In [1]: import numpy as np

In [2]: import numpy.linalg as la

In [3]: np.set_printoptions(suppress=True, linewidth=140)

In [4]: K = np.loadtxt("w.csv", delimiter=",")

In [5]: K
Out[5]: 
array([[ 1.,  0.,  0.,  0.,  0.,  0.,  0.,  0.,  0.],
       [ 0.,  1.,  0.,  0.,  0.,  0.,  0.,  0.,  0.],
       [ 0.,  0.,  1.,  0.,  0.,  0.,  0.,  0.,  0.],
       [ 0.,  0.,  0.,  1.,  0.,  0.,  0.,  0.,  0.],
       [ 0.,  0.,  0.,  0.,  1.,  0.,  0.,  0.,  0.],
       [ 0.,  0.,  0.,  0.,  0.,  1.,  0.,  0.,  0.],
       [ 0.,  0.,  0.,  0.,  0.,  0.,  0.,  1.,  0.],
       [ 0.,  0.,  0.,  0.,  0.,  0., -1.,  0.,  0.],
       [ 0.,  0.,  0.,  0.,  0.,  0.,  0.,  0.,  1.]])

In [6]: # keeps lengths

In [7]: t = np.radians(30)

In [8]: Rm = np.eye(9)

In [9]: Rm[3, 3] = Rm[2, 2] = np.cos(t)

In [10]: Rm[3, 2], Rm[2, 3] = -np.sin(t), np.sin(t)

In [11]: print(Rm.round(1))
[[ 1.   0.   0.   0.   0.   0.   0.   0.   0. ]
 [ 0.   1.   0.   0.   0.   0.   0.   0.   0. ]
 [ 0.   0.   0.9  0.5  0.   0.   0.   0.   0. ]
 [ 0.   0.  -0.5  0.9  0.   0.   0.   0.   0. ]
 [ 0.   0.   0.   0.   1.   0.   0.   0.   0. ]
 [ 0.   0.   0.   0.   0.   1.   0.   0.   0. ]
 [ 0.   0.   0.   0.   0.   0.   1.   0.   0. ]
 [ 0.   0.   0.   0.   0.   0.   0.   1.   0. ]
 [ 0.   0.   0.   0.   0.   0.   0.   0.   1. ]]

In [12]: A2 = K @ Rm.T

In [13]: np.round(np.abs(A2 - K).max(axis=0), 1)
Out[13]: array([0. , 0. , 0.5, 0.5, 0. , 0. , 0. , 0. , 0. ])

In [14]: np.round(la.svd(K, compute_uv=False), 1), np.round(la.svd(A2, compute_uv=False), 1)
Out[14]: 
(array([1., 1., 1., 1., 1., 1., 1., 1., 1.]),
 array([1., 1., 1., 1., 1., 1., 1., 1., 1.]))

In [15]: A2.round(1)
Out[15]: 
array([[ 1. ,  0. ,  0. ,  0. ,  0. ,  0. ,  0. ,  0. ,  0. ],
       [ 0. ,  1. ,  0. ,  0. ,  0. ,  0. ,  0. ,  0. ,  0. ],
       [ 0. ,  0. ,  0.9, -0.5,  0. ,  0. ,  0. ,  0. ,  0. ],
       [ 0. ,  0. ,  0.5,  0.9,  0. ,  0. ,  0. ,  0. ,  0. ],
       [ 0. ,  0. ,  0. ,  0. ,  1. ,  0. ,  0. ,  0. ,  0. ],
       [ 0. ,  0. ,  0. ,  0. ,  0. ,  1. ,  0. ,  0. ,  0. ],
       [ 0. ,  0. ,  0. ,  0. ,  0. ,  0. ,  0. ,  1. ,  0. ],
       [ 0. ,  0. ,  0. ,  0. ,  0. ,  0. , -1. ,  0. ,  0. ],
       [ 0. ,  0. ,  0. ,  0. ,  0. ,  0. ,  0. ,  0. ,  1. ]])

In [16]: W0 = np.load("block2.npy")

In [17]: W0
Out[17]: 
array([[2, 2, 4, 3, 5, 4, 5, 3],
       [2, 0, 3, 2, 4, 5, 5, 6],
       [4, 3, 4, 2, 1, 5, 1, 4],
       [3, 2, 2, 2, 3, 6, 0, 2],
       [5, 4, 1, 3, 0, 3, 5, 2],
       [4, 5, 5, 6, 3, 6, 4, 6],
       [5, 5, 1, 0, 5, 4, 6, 3],
       [3, 6, 4, 2, 2, 6, 3, 0]])

In [18]: # symmetric

In [19]: W1 = np.array([[7, 2, 6, 0, 7],
    ...:     [6, 0, 2, 7, 6],
    ...:     [1, 5, 4, 1, 5],
    ...:     [7, 6, 3, 7, 7],
    ...:     [1, 9, 5, 0, 7],
    ...:     [2, 9, 1, 6, 9],
    ...:     [0, 0, 7, 9, 9],
    ...:     [3, 2, 6, 0, 4]])

In [20]: beta = np.array([1, 2, 3, 2, 0])

In [21]: H = np.maximum(W0 @ W1 + beta, 0)

In [22]: la.matrix_rank(H)
Out[22]: np.int64(5)

In [23]: print((H > 0).astype(int))
[[1 1 1 1 1]
 [1 1 1 1 1]
 [1 1 1 1 1]
 [1 1 1 1 1]
 [1 1 1 1 1]
 [1 1 1 1 1]
 [1 1 1 1 1]
 [1 1 1 1 1]]

In [24]: H
Out[24]: 
array([[ 74, 131, 126, 110, 195],
       [ 64, 126, 129,  94, 185],
       [ 88, 104,  96,  80, 157],
       [ 71, 115,  72,  68, 140],
       [ 94,  66, 104, 115, 165],
       [139, 164, 160, 156, 260],
       [ 89, 104, 136, 116, 207],
       [ 90, 112,  92, 125, 186]])

In [25]: cent = np.array([[0, -2], [0, 0], [-2, 1], [-2, 1], [0, -1]])

In [26]: (H @ cent).round(6).argmax(axis=1)
Out[26]: array([1, 1, 1, 1, 1, 1, 1, 1])

In [27]: H @ cent
Out[27]: 
array([[-472, -107],
       [-446,  -90],
       [-352, -157],
       [-280, -142],
       [-438, -134],
       [-632, -222],
       [-504, -133],
       [-434, -149]])

In [28]: W1 @ cent
Out[28]: 
array([[-12, -15],
       [-18,  -9],
       [-10,  -2],
       [-20, -11],
       [-10,  -4],
       [-14,  -6],
       [-32,   7],
       [-12,  -4]])

In [29]: [round(float(la.det(W0[:i, :i])), 2) + 0 for i in range(1, 9)]
Out[29]: [2.0, -4.0, 14.0, 21.0, -102.0, -936.0, -6012.0, 126804.0]

In [30]: np.round(la.eigvalsh(W0).min(), 1)
Out[30]: np.float64(-7.1)

In [31]: O, Rm = la.qr(W0)

In [32]: np.round(O @ Rm, 1) + 0
Out[32]: 
array([[2., 2., 4., 3., 5., 4., 5., 3.],
       [2., 0., 3., 2., 4., 5., 5., 6.],
       [4., 3., 4., 2., 1., 5., 1., 4.],
       [3., 2., 2., 2., 3., 6., 0., 2.],
       [5., 4., 1., 3., 0., 3., 5., 2.],
       [4., 5., 5., 6., 3., 6., 4., 6.],
       [5., 5., 1., 0., 5., 4., 6., 3.],
       [3., 6., 4., 2., 2., 6., 3., 0.]])

In [33]: np.round(np.trace(O @ O.T), 1)
Out[33]: np.float64(8.0)

In [34]: np.allclose(Rm.T @ Rm, W0.T @ W0)
Out[34]: True

In [35]: O.round(1) + 0
Out[35]: 
array([[-0.2,  0. , -0.5,  0. ,  0.4, -0.4,  0. , -0.6],
       [-0.2, -0.5, -0.4,  0.1,  0.2,  0.2,  0.6,  0.3],
       [-0.4, -0.2, -0.3,  0.4, -0.6, -0.2, -0.3,  0. ],
       [-0.3, -0.2,  0. ,  0. ,  0.2,  0.8, -0.4, -0.3],
       [-0.5, -0.2,  0.4, -0.4, -0.3, -0.1,  0.4, -0.3],
       [-0.4,  0.3, -0.3, -0.6,  0.1, -0.1, -0.2,  0.5],
       [-0.5,  0. ,  0.5,  0.4,  0.5, -0.2, -0.1,  0.3],
       [-0.3,  0.7, -0.1,  0.3, -0.1,  0.3,  0.4, -0.1]])

In [36]: rng = np.random.default_rng(404)

In [37]: idx = rng.permutation(8)

In [38]: print(idx)
[6 5 0 2 7 3 1 4]

In [39]: A2 = W0[idx][:, idx]

In [40]: np.round(np.sort(np.abs(la.eigvals(A2))), 1)
Out[40]: array([ 1.2,  2.1,  2.1,  3.8,  4.9,  6.6,  7.1, 28. ])

In [41]: round(la.det(A2), 1), round(float(la.det(W0[idx])), 1)
Out[41]: (np.float64(126804.0), 126804.0)

In [42]: np.trace(A2)
Out[42]: np.int64(20)

In [43]: np.diag(A2)
Out[43]: array([6, 6, 2, 4, 0, 2, 0, 0])
